>>> import numpy as np
>>> np.set_printoptions(precision=2, suppress=True, linewidth=200)
>>> def tidy(a):
...     return np.round(a, 2) + 0
... 
>>> X = np.loadtxt("test13.csv", delimiter=",")
>>> X
array([[1., 0., 2., 1., 1., 1., 0., 1., 1.],
       [1., 0., 1., 1., 0., 2., 0., 1., 2.],
       [2., 2., 1., 0., 0., 2., 1., 2., 1.],
       [0., 2., 2., 2., 1., 2., 2., 0., 0.],
       [0., 1., 0., 2., 0., 0., 2., 2., 1.],
       [1., 0., 2., 1., 1., 1., 0., 1., 1.],
       [1., 2., 1., 1., 2., 0., 2., 1., 0.],
       [0., 2., 1., 1., 2., 0., 0., 0., 0.]])
>>> np.linalg.cond(X) > 100
np.True_
>>> np.argsort(-np.linalg.norm(X, axis=0).round(6), kind="stable")[:3]
array([1, 2, 5])
>>> tidy(np.linalg.norm(X, axis=1))
array([3.16, 3.46, 4.36, 4.58, 3.74, 3.16, 4.  , 3.16])
>>> tidy(np.linalg.norm(X, 1)), tidy(np.linalg.norm(X, np.inf))
(np.float64(10.0), np.float64(11.0))
>>> tidy(np.linalg.norm(X[5], 1)), tidy(np.linalg.norm(X[5], np.inf))
(np.float64(8.0), np.float64(2.0))
>>> X[5] @ X[4]
np.float64(5.0)
>>> tidy(np.linalg.norm(X, "nuc"))
np.float64(22.34)
>>> F = np.load("layer4.npy")
>>> F
array([[ 1,  0,  1, -2],
       [ 0,  1,  1, -2],
       [-1,  2,  2,  0],
       [ 0, -1,  1, -2],
       [ 0,  1,  1, -2]])
>>> x0 = np.array([-5, -1, 3, 0])
>>> y = F @ x0
>>> try:
...     np.linalg.solve(F, y)
... except np.linalg.LinAlgError as e:
...     print(e)
... 
Last 2 dimensions of the array must be square
>>> tidy(np.linalg.pinv(F) @ F)
array([[1., 0., 0., 0.],
       [0., 1., 0., 0.],
       [0., 0., 1., 0.],
       [0., 0., 0., 1.]])
>>> y
array([-2,  2,  9,  4,  2])
>>> tidy(np.linalg.solve(F.T @ F, F.T @ y))
array([-5., -1.,  3.,  0.])
>>> tidy(np.linalg.lstsq(F, y)[0])
array([-5., -1.,  3.,  0.])
>>> rng = np.random.default_rng(964432)
>>> y = y + 0.3 * rng.normal(size=5)
>>> tidy(y)
array([-2.39,  1.93,  9.45,  4.09,  1.62])
>>> c, *_ = np.linalg.lstsq(F, y)
>>> tidy(F.T @ (y - F @ c))
array([0., 0., 0., 0.])
>>> c.round()
array([-5., -1.,  3.,  0.])
>>> tidy(np.linalg.norm(y - F @ c))
np.float64(0.22)
>>> [round(float(np.linalg.norm(np.linalg.solve(F.T @ F + lam * np.eye(4), F.T @ y))), 2) for lam in (0, 1, 10, 100)]
[6.33, 3.89, 1.5, 0.3]
>>> out = np.c_[F[:, :2] @ np.array([[2, 0], [1, -2]]), np.array([1, 6, 5, 8, 3])]
>>> out
array([[ 2,  0,  1],
       [ 1, -2,  6],
       [ 0, -4,  5],
       [-1,  2,  8],
       [ 1, -2,  3]])
>>> np.linalg.matrix_rank(np.c_[F, out])
np.int64(5)
>>> tidy(np.linalg.lstsq(F, out[:, 0])[0])
array([2., 1., 0., 0.])
>>> tidy(np.linalg.norm(out - F @ np.linalg.lstsq(F, out)[0], axis=0))
array([0.  , 0.  , 2.12])
>>> blk = np.stack([out, -2 * out, out[::-1]])
>>> np.linalg.matrix_rank(blk.reshape(3, -1))
np.int64(2)
>>> np.linalg.matrix_rank(blk)
array([3, 3, 3])
>>> (blk @ out.T).shape
(3, 5, 5)
>>> tidy(np.linalg.norm(blk, axis=(1, 2)))
array([13.04, 26.08, 13.04])
>>> blk.shape
(3, 5, 3)
>>> blk.sum(axis=0)
array([[-1, -2,  2],
       [-2,  4,  2],
       [ 0,  0,  0],
       [ 2, -4, -2],
       [ 1,  2, -2]])
>>> E = np.loadtxt("data.csv", delimiter=",")
>>> tidy(E)
array([[0.2 , 0.2 , 0.2 , 0.  , 0.  , 0.  , 0.2 , 0.2 ],
       [0.  , 0.25, 0.25, 0.  , 0.  , 0.  , 0.25, 0.25],
       [0.14, 0.14, 0.29, 0.  , 0.14, 0.14, 0.  , 0.14],
       [0.  , 0.25, 0.25, 0.25, 0.  , 0.  , 0.25, 0.  ],
       [0.  , 0.  , 0.  , 0.  , 0.5 , 0.25, 0.  , 0.25],
       [0.17, 0.17, 0.  , 0.17, 0.17, 0.17, 0.17, 0.  ],
       [0.  , 0.  , 0.  , 0.5 , 0.  , 0.  , 0.5 , 0.  ],
       [0.  , 0.25, 0.25, 0.  , 0.  , 0.25, 0.  , 0.25]])
>>> tidy(np.linalg.norm(E, axis=1))
array([0.45, 0.5 , 0.43, 0.5 , 0.61, 0.41, 0.71, 0.5 ])
>>> J = np.array([[0.8, 0.8, -1.3, 0.9],
...     [0.6, 1.3, 0.7, 1.5],
...     [0.4, -1.2, 1.1, -1.7],
...     [0.5, -1.1, -0.1, 0.6],
...     [-0.1, -1.9, -1.2, -0.2],
...     [0.8, 0.9, -0.4, -2.9],
...     [-0.7, 0.6, 1.3, -1.6],
...     [0.4, 0.2, 0.4, -0.8]])
>>> J[:, 1] *= 10
>>> J
array([[  0.8,   8. ,  -1.3,   0.9],
       [  0.6,  13. ,   0.7,   1.5],
       [  0.4, -12. ,   1.1,  -1.7],
       [  0.5, -11. ,  -0.1,   0.6],
       [ -0.1, -19. ,  -1.2,  -0.2],
       [  0.8,   9. ,  -0.4,  -2.9],
       [ -0.7,   6. ,   1.3,  -1.6],
       [  0.4,   2. ,   0.4,  -0.8]])
>>> out = np.array([[0, 0], [-1, 0]])
>>> W2 = np.kron(out, F)
>>> W2
array([[ 0,  0,  0,  0,  0,  0,  0,  0],
       [ 0,  0,  0,  0,  0,  0,  0,  0],
       [ 0,  0,  0,  0,  0,  0,  0,  0],
       [ 0,  0,  0,  0,  0,  0,  0,  0],
       [ 0,  0,  0,  0,  0,  0,  0,  0],
       [-1,  0, -1,  2,  0,  0,  0,  0],
       [ 0, -1, -1,  2,  0,  0,  0,  0],
       [ 1, -2, -2,  0,  0,  0,  0,  0],
       [ 0,  1, -1,  2,  0,  0,  0,  0],
       [ 0, -1, -1,  2,  0,  0,  0,  0]])
>>> m1 = np.loadtxt("case7.csv", delimiter=",")
>>> m1
array([[  1.,  -3.,   9., -27.],
       [  1.,  -2.,   4.,  -8.],
       [  1.,  -1.,   1.,  -1.],
       [  1.,   0.,   0.,   0.],
       [  1.,   1.,   1.,   1.],
       [  1.,   2.,   4.,   8.],
       [  1.,   3.,   9.,  27.],
       [  1.,   4.,  16.,  64.],
       [  1.,   5.,  25., 125.]])
>>> blk = np.stack([m1, 4 * m1, m1[::-1]])
>>> tidy(np.linalg.norm(blk, axis=(1, 2)))
array([149.88, 599.52, 149.88])
>>> blk.shape
(3, 9, 4)
>>> x0 = np.array([-1, 1, 0, -2])
>>> y = m1 @ x0
>>> tidy(np.linalg.solve(m1.T @ m1, m1.T @ y))
array([-1.,  1.,  0., -2.])
>>> y
array([  50.,   13.,    0.,   -1.,   -2.,  -15.,  -52., -125., -246.])
>>> tidy(np.linalg.lstsq(m1, y)[0])
array([-1.,  1.,  0., -2.])
>>> try:
...     np.linalg.solve(m1, y)
... except np.linalg.LinAlgError as e:
...     print(repr(e))
... 
LinAlgError('Last 2 dimensions of the array must be square')
>>> y = y + 0.02 * rng.normal(size=9)
>>> tidy(y)
array([  50.03,   12.99,   -0.01,   -0.96,   -2.01,  -15.01,  -52.01, -125.  , -246.02])
>>> c, *_ = np.linalg.lstsq(m1, y)
>>> c.round()
array([-1.,  1.,  0., -2.])
>>> [round(float(np.linalg.norm(np.linalg.solve(m1.T @ m1 + lam * np.eye(4), m1.T @ y))), 2) for lam in (0, 1, 10, 100)]
[2.45, 2.29, 2.01, 1.92]
>>> tidy(np.linalg.norm(y - m1 @ c))
np.float64(0.05)
>>> M = np.load("m.npy")
>>> M
array([[ 1,  0,  0],
       [-1,  1,  0],
       [-2,  0,  1]])
>>> out = M[0, 0] * M[1:] - np.outer(M[1:, 0], M[0])
>>> out
array([[0, 1, 0],
       [0, 0, 1]])
>>> np.linalg.matrix_rank(out), np.linalg.matrix_rank(M)
(np.int64(2), np.int64(3))
>>> np.diff(M, axis=0)
array([[-2,  1,  0],
       [-1, -1,  1]])
>>> M.sum(axis=0)
array([-2,  1,  1])
>>> tidy(np.linalg.norm(M))
np.float64(2.83)
>>> tidy(M.mean(axis=0))
array([-0.67,  0.33,  0.33])
>>> np.unravel_index(np.abs(M).argmax(), M.shape)
(np.int64(2), np.int64(0))
>>> np.linalg.matrix_rank(M)
np.int64(3)
>>> M.shape
(3, 3)
>>> np.abs(M).max()
np.int64(2)
>>> tidy(np.linalg.svd(M, compute_uv=False))
array([2.62, 1.  , 0.38])
>>> feats = np.load("block14.npy")
>>> feats
array([[-5.7 , -1.8 ,  0.19],
       [-0.89, -0.41, -0.1 ],
       [ 0.  , -0.1 ,  0.13],
       [ 1.82,  0.67, -0.01],
       [ 2.75,  1.01,  0.11],
       [-2.22, -0.74,  0.2 ],
       [ 1.  ,  0.37,  0.06],
       [ 1.84,  0.58, -0.21],
       [-4.01, -1.44,  0.03],
       [ 3.51,  1.18,  0.07],
       [-1.77, -0.43,  0.05],
       [-3.5 , -1.03,  0.11],
       [ 7.54,  2.7 , -0.07],
       [ 2.89,  0.98, -0.1 ],
       [ 1.6 ,  0.52, -0.13],
       [ 3.25,  0.98, -0.05],
       [-2.71, -0.9 ,  0.05],
       [ 2.47,  0.96,  0.23],
       [ 0.59,  0.21, -0.18],
       [-3.19, -1.24, -0.04],
       [ 2.68,  0.87,  0.07],
       [ 0.35,  0.13,  0.  ],
       [ 3.71,  1.41, -0.05],
       [-4.15, -1.27, -0.04],
       [-0.44, -0.17,  0.1 ],
       [ 2.39,  0.86, -0.09],
       [ 0.86,  0.27, -0.17],
       [ 2.45,  0.69,  0.06],
       [-3.32, -1.19,  0.03],
       [-2.06, -0.61,  0.22]])
>>> out = np.c_[m1[:, :1] @ np.array([[1]]), np.array([5, 4, 2, 4, 1, 2, 3, 1, 0])]
>>> out
array([[1., 5.],
       [1., 4.],
       [1., 2.],
       [1., 4.],
       [1., 1.],
       [1., 2.],
       [1., 3.],
       [1., 1.],
       [1., 0.]])
>>> tidy(np.linalg.norm(out - m1 @ np.linalg.lstsq(m1, out)[0], axis=0))
array([0.  , 2.49])
>>> np.linalg.matrix_rank(np.c_[m1, out])
np.int64(5)
>>> tidy(np.linalg.norm(np.linalg.qr(m1)[0].T @ out, axis=0) ** 2 / ((out ** 2).sum(axis=0) + 1e-12))
array([1.  , 0.92])
>>> cen = (feats - feats.mean(axis=0)) / feats.std(axis=0)
>>> tidy(cen.std(axis=0))
array([1., 1., 1.])
>>> np.argwhere(np.abs(cen) > 2)
array([[ 0,  0],
       [12,  0],
       [12,  1]])
>>> c = np.linalg.lstsq(np.delete(cen, 1, axis=1), cen[:, 1])[0]
>>> tidy(c)
array([1.  , 0.03])
>>> W2 = feats[[27, 10]].astype(float)
>>> for _ in range(7):
...     idx = np.linalg.norm(feats[:, None] - W2, axis=-1).argmin(axis=1)
...     W2 = np.array([feats[idx == j].mean(axis=0) for j in range(2)])
... 
>>> idx
array([1, 1, 0, 0, 0, 1, 0, 0, 1, 0, 1, 1, 0, 0, 0, 0, 1, 0, 0, 1, 0, 0, 0, 1, 1, 0, 0, 0, 1, 1])
>>> np.bincount(idx)
array([18, 12])
>>> x0 = np.array([2, -3, 3])
>>> y = feats @ x0
>>> tidy(np.linalg.lstsq(feats, y)[0])
array([ 2., -3.,  3.])
>>> tidy(np.linalg.solve(feats.T @ feats, feats.T @ y))
array([ 2., -3.,  3.])
>>> y = y + 0.1 * rng.normal(size=30)
>>> tidy(y)
array([-5.46, -1.08,  0.85,  1.56,  2.83, -1.65,  1.03,  1.22, -3.6 ,  3.7 , -2.19, -3.66,  6.82,  2.61,  1.17,  3.57, -2.44,  2.46,  0.2 , -2.82,  2.89,  0.34,  2.99, -4.63, -0.02,  1.94,  0.5 ,
        3.05, -3.07, -1.74])
>>> c, *_ = np.linalg.lstsq(feats, y)
>>> tidy(c)
array([ 2.08, -3.22,  2.83])
>>> arr = np.load("sample6.npy")
>>> arr
array([[ 0., -1., -1.,  0.],
       [-1.,  0., -1.,  0.],
       [-1., -1.,  0.,  0.],
       [ 0.,  0.,  0.,  0.]])
>>> tidy(np.sort(np.abs(np.linalg.eigvals(E)))[::-1])
array([1.  , 0.61, 0.43, 0.22, 0.22, 0.2 , 0.09, 0.09])
>>> E.sum(axis=1)
array([1., 1., 1., 1., 1., 1., 1., 1.])
>>> tidy(np.linalg.matrix_power(E, 100))
array([[0.05, 0.15, 0.16, 0.15, 0.08, 0.09, 0.2 , 0.12],
       [0.05, 0.15, 0.16, 0.15, 0.08, 0.09, 0.2 , 0.12],
       [0.05, 0.15, 0.16, 0.15, 0.08, 0.09, 0.2 , 0.12],
       [0.05, 0.15, 0.16, 0.15, 0.08, 0.09, 0.2 , 0.12],
       [0.05, 0.15, 0.16, 0.15, 0.08, 0.09, 0.2 , 0.12],
       [0.05, 0.15, 0.16, 0.15, 0.08, 0.09, 0.2 , 0.12],
       [0.05, 0.15, 0.16, 0.15, 0.08, 0.09, 0.2 , 0.12],
       [0.05, 0.15, 0.16, 0.15, 0.08, 0.09, 0.2 , 0.12]])
>>> E @ np.ones(8)
array([1., 1., 1., 1., 1., 1., 1., 1.])
>>> p = np.eye(8)[5]
>>> for _ in range(6):
...     p = p @ E
...     print(p.round(2))
... 
[0.17 0.17 0.   0.17 0.17 0.17 0.17 0.  ]
[0.06 0.14 0.12 0.15 0.11 0.07 0.23 0.12]
[0.04 0.14 0.15 0.16 0.08 0.09 0.21 0.12]
[0.04 0.15 0.16 0.16 0.08 0.09 0.21 0.12]
[0.05 0.15 0.16 0.16 0.08 0.09 0.2  0.12]
[0.05 0.15 0.16 0.16 0.08 0.09 0.2  0.12]
>>> tidy(np.linalg.det(2 * arr)), tidy(np.linalg.det(arr))
(np.float64(0.0), np.float64(0.0))
>>> np.einsum("ii->", arr)
np.float64(0.0)
>>> tidy(np.linalg.det(arr.T))
np.float64(0.0)
